$ python -q
>>> import numpy as np
>>> np.set_printoptions(precision=2, suppress=True, linewidth=200, sign=" ")
>>> J = np.loadtxt("layer1.csv", delimiter=",")
>>> J
array([[  0.,  -6.,   3.,  -9.,   0.,  -9.,   0.,  -9.,   6.],
       [  0.,  -4.,   2.,  -6.,   0.,  -6.,   0.,  -6.,   4.],
       [  0.,  -8.,   4., -12.,   0., -12.,   0., -12.,   8.],
       [  0.,  -6.,   3.,  -9.,   0.,  -9.,   0.,  -9.,   6.]])
>>> r = np.linalg.matrix_rank(J)
>>> r
np.int64(1)
>>> ns = np.linalg.svd(J)[2][r:].T
>>> np.allclose(J @ ns, 0)
True
>>> ns.shape
(9, 8)
>>> np.linalg.matrix_rank(J.T @ J), np.linalg.matrix_rank(J @ J.T)
(np.int64(1), np.int64(1))
>>> [int(np.linalg.matrix_rank(J[:i])) for i in range(1, len(J) + 1)]
[1, 1, 1, 1]
>>> np.round(ns @ ns.T, 2) + 0
array([[ 1.  ,  0.  ,  0.  ,  0.  ,  0.  ,  0.  ,  0.  ,  0.  ,  0.  ],
       [ 0.  ,  0.89,  0.06, -0.17,  0.  , -0.17,  0.  , -0.17,  0.11],
       [ 0.  ,  0.06,  0.97,  0.08,  0.  ,  0.08,  0.  ,  0.08, -0.06],
       [ 0.  , -0.17,  0.08,  0.75,  0.  , -0.25,  0.  , -0.25,  0.17],
       [ 0.  ,  0.  ,  0.  ,  0.  ,  1.  ,  0.  ,  0.  ,  0.  ,  0.  ],
       [ 0.  , -0.17,  0.08, -0.25,  0.  ,  0.75,  0.  , -0.25,  0.17],
       [ 0.  ,  0.  ,  0.  ,  0.  ,  0.  ,  0.  ,  1.  ,  0.  ,  0.  ],
       [ 0.  , -0.17,  0.08, -0.25,  0.  , -0.25,  0.  ,  0.75,  0.17],
       [ 0.  ,  0.11, -0.06,  0.17,  0.  ,  0.17,  0.  ,  0.17,  0.89]])
>>> left, sv, Vh = np.linalg.svd(J)
>>> np.argmax(sv[:-1] / (sv[1:] + 1e-6)) + 1
np.int64(1)
>>> sv.round(2) + 0
array([ 36.99,   0.  ,   0.  ,   0.  ])
>>> Y = left[:, :1] @ np.diag(sv[:1]) @ Vh[:1]
>>> round(float(np.linalg.norm(J - Y) / np.linalg.norm(J)), 2)
0.0
>>> np.linalg.matrix_rank(Y)
np.int64(1)
>>> round(np.linalg.norm(J, 2) / np.linalg.norm(J), 2)
np.float64(1.0)
>>> np.linalg.cond(J) > 100
np.True_
>>> Y = np.array([[0], [3], [1], [3], [3], [2], [2], [1], [0], [2]])
>>> Z = np.array([[0, 0, -2, 0, 0, 0, 2, -2, 0, -2]])
>>> rng = np.random.default_rng(19)
>>> M = Y @ Z + 0.1 * rng.normal(size=(10, 10))
>>> M.round(2) + 0
array([[-0.04,  0.1 ,  0.04, -0.06,  0.07, -0.15,  0.06, -0.06,  0.06,  0.04],
       [-0.08,  0.05, -5.97, -0.06,  0.2 ,  0.08,  5.88, -6.1 ,  0.03, -5.97],
       [-0.07,  0.12, -1.99, -0.09, -0.04, -0.02,  1.84, -2.08, -0.18, -2.03],
       [ 0.06, -0.13, -5.97, -0.12, -0.02, -0.05,  5.88, -6.05, -0.12, -5.97],
       [ 0.  ,  0.12, -6.15,  0.11, -0.01,  0.04,  5.98, -5.85,  0.14, -5.89],
       [ 0.03, -0.23, -3.94,  0.  , -0.01,  0.04,  4.12, -3.97, -0.05, -4.08],
       [ 0.04,  0.11, -3.95,  0.05, -0.05, -0.12,  4.09, -3.94, -0.18, -4.07],
       [ 0.1 ,  0.11, -2.06,  0.23,  0.14,  0.1 ,  1.99, -2.14,  0.08, -1.82],
       [ 0.09, -0.11,  0.11, -0.07, -0.22,  0.03, -0.27,  0.01,  0.1 ,  0.1 ],
       [ 0.27,  0.07, -4.1 ,  0.06,  0.07, -0.06,  3.83, -4.04, -0.07, -4.04]])
>>> round(float(np.linalg.norm(J[3] - J[0])), 2)
0.0
>>> np.linalg.norm(J, axis=1)
array([ 18.,  12.,  24.,  18.])
>>> round(np.linalg.norm(J) ** 2 / np.linalg.norm(J, 2) ** 2, 2)
np.float64(1.0)
>>> def softmax(z):
...     e = np.exp(z - z.max(axis=-1, keepdims=True))
...     return e / e.sum(axis=-1, keepdims=True)
... 
>>> np.round(softmax(J[0] + -1), 2) + 0
array([ 0.  ,  0.  ,  0.05,  0.  ,  0.  ,  0.  ,  0.  ,  0.  ,  0.95])
>>> np.round(softmax(10 * J[0]), 2) + 0
array([ 0.,  0.,  0.,  0.,  0.,  0.,  0.,  0.,  1.])
>>> att = J @ J.T / np.sqrt(9)
>>> np.round(softmax(att + np.triu(np.full(att.shape, -np.inf), 1)), 2) + 0
array([[ 1.,  0.,  0.,  0.],
       [ 1.,  0.,  0.,  0.],
       [ 0.,  0.,  1.,  0.],
       [ 0.,  0.,  1.,  0.]])
